$ ipython --no-banner

In [1]: import numpy as np

In [2]: from numpy import linalg as LA

In [3]: np.set_printoptions(precision=3, suppress=True, linewidth=100)

In [4]: def rnd(a):
   ...:     return np.round(a, 3) + 0
   ...: 

In [5]: J = np.array([[4, 8, 0, 6, -2, -7],
   ...:     [-4, 6, 6, -9, 3, 6],
   ...:     [-5, 2, 7, 0, 1, 6],
   ...:     [-4, 7, 5, 0, 8, -3],
   ...:     [-2, 6, -5, 6, 6, 1],
   ...:     [-6, -8, -3, 2, -2, 2],
   ...:     [2, 6, -8, 4, 7, 0],
   ...:     [1, 8, 9, -6, 1, 3]])

In [6]: print(J)
[[ 4  8  0  6 -2 -7]
 [-4  6  6 -9  3  6]
 [-5  2  7  0  1  6]
 [-4  7  5  0  8 -3]
 [-2  6 -5  6  6  1]
 [-6 -8 -3  2 -2  2]
 [ 2  6 -8  4  7  0]
 [ 1  8  9 -6  1  3]]

In [7]: print(rnd(LA.norm(J, "nuc")))
75.995

In [8]: print(rnd(LA.norm(J, 1)), rnd(LA.norm(J, np.inf)))
51.0 34.0

In [9]: print(rnd(LA.norm(J[2], 1)), rnd(LA.norm(J[2], np.inf)))
21.0 7.0

In [10]: print(rnd(LA.norm(J[2] - J[7])))
11.0

In [11]: print(J[2] @ J[7])
93

In [12]: print(LA.norm(J, axis=1).argmax())
1

In [13]: rng = np.random.default_rng(93)

In [14]: K = (rng.random((11, 11)) < 0.3) + np.eye(11)

In [15]: K /= K.sum(axis=1, keepdims=True)

In [16]: print(rnd(K))
[[0.333 0.    0.    0.    0.    0.333 0.    0.    0.    0.333 0.   ]
 [0.    0.333 0.    0.    0.    0.167 0.167 0.    0.167 0.167 0.   ]
 [0.25  0.    0.25  0.    0.    0.25  0.    0.25  0.    0.    0.   ]
 [0.    0.    0.25  0.25  0.    0.    0.    0.    0.25  0.25  0.   ]
 [0.167 0.    0.    0.    0.333 0.167 0.167 0.    0.167 0.    0.   ]
 [0.167 0.    0.167 0.167 0.    0.167 0.    0.167 0.    0.    0.167]
 [0.    0.    0.    0.167 0.167 0.167 0.167 0.167 0.167 0.    0.   ]
 [0.    0.    0.    0.25  0.    0.    0.25  0.25  0.    0.25  0.   ]
 [0.    0.    0.25  0.    0.    0.    0.25  0.    0.25  0.    0.25 ]
 [0.    0.    0.    0.    0.    0.    0.    0.    0.5   0.5   0.   ]
 [0.2   0.    0.2   0.    0.    0.    0.    0.2   0.    0.2   0.2  ]]

In [17]: out = K / LA.norm(K, axis=1, keepdims=True)

In [18]: C2 = out @ out.T

In [19]: print(rnd(LA.norm(out, axis=1)))
[1. 1. 1. 1. 1. 1. 1. 1. 1. 1. 1.]

In [20]: print((np.abs(C2) > 0.9).astype(int))
[[1 0 0 0 0 0 0 0 0 0 0]
 [0 1 0 0 0 0 0 0 0 0 0]
 [0 0 1 0 0 0 0 0 0 0 0]
 [0 0 0 1 0 0 0 0 0 0 0]
 [0 0 0 0 1 0 0 0 0 0 0]
 [0 0 0 0 0 1 0 0 0 0 0]
 [0 0 0 0 0 0 1 0 0 0 0]
 [0 0 0 0 0 0 0 1 0 0 0]
 [0 0 0 0 0 0 0 0 1 0 0]
 [0 0 0 0 0 0 0 0 0 1 0]
 [0 0 0 0 0 0 0 0 0 0 1]]

In [21]: basis = 10 * np.array([[-1.3, -0.9, 1.4, 2.4],
    ...:     [-0.8, 0.8, 0.8, -0.2],
    ...:     [-0.4, -0.1, -0.7, -1.3]])

In [22]: idx = rng.integers(0, 3, 22)

In [23]: F = basis[idx] + rng.normal(size=(22, 4))

In [24]: print(rnd(F))
[[-13.552  -8.146  12.708  25.474]
 [ -4.614  -1.039  -9.021 -13.5  ]
 [ -7.807   6.934   7.91   -0.799]
 [ -2.239   0.298  -6.548 -12.452]
 [ -2.286   0.554  -7.992 -13.183]
 [-12.602  -9.381  14.383  24.888]
 [-13.008  -8.936  15.265  23.512]
 [ -7.132   7.228   8.48   -3.166]
 [ -8.082   8.45    7.459  -1.224]
 [-13.391  -8.919  14.417  22.832]
 [-12.573  -8.82   16.272  24.151]
 [-14.738  -8.619  17.147  24.205]
 [ -6.311  -2.774  -5.615 -11.36 ]
 [ -6.081   8.529   6.892  -2.896]
 [ -4.288  -0.557  -5.873 -11.987]
 [ -7.684   6.964   8.764  -1.116]
 [ -4.226  -1.485  -6.576 -13.982]
 [-13.62  -11.694  12.64   23.794]
 [ -6.821   7.725   8.091  -2.436]
 [-14.132  -9.653  13.913  23.041]
 [-12.708  -8.479  13.371  24.943]
 [ -3.505  -1.034  -4.925 -12.952]]

In [25]: print(rnd(LA.svd(F, compute_uv=False)))
[101.981  33.276  25.799   4.461]

In [26]: print(rnd(F.mean(axis=0)))
[-8.7   -1.948  5.962  5.263]

In [27]: print(F.shape)
(22, 4)

In [28]: print(rnd(LA.norm(F)))
110.422

In [29]: print(rnd(np.abs(F).max()))
25.474
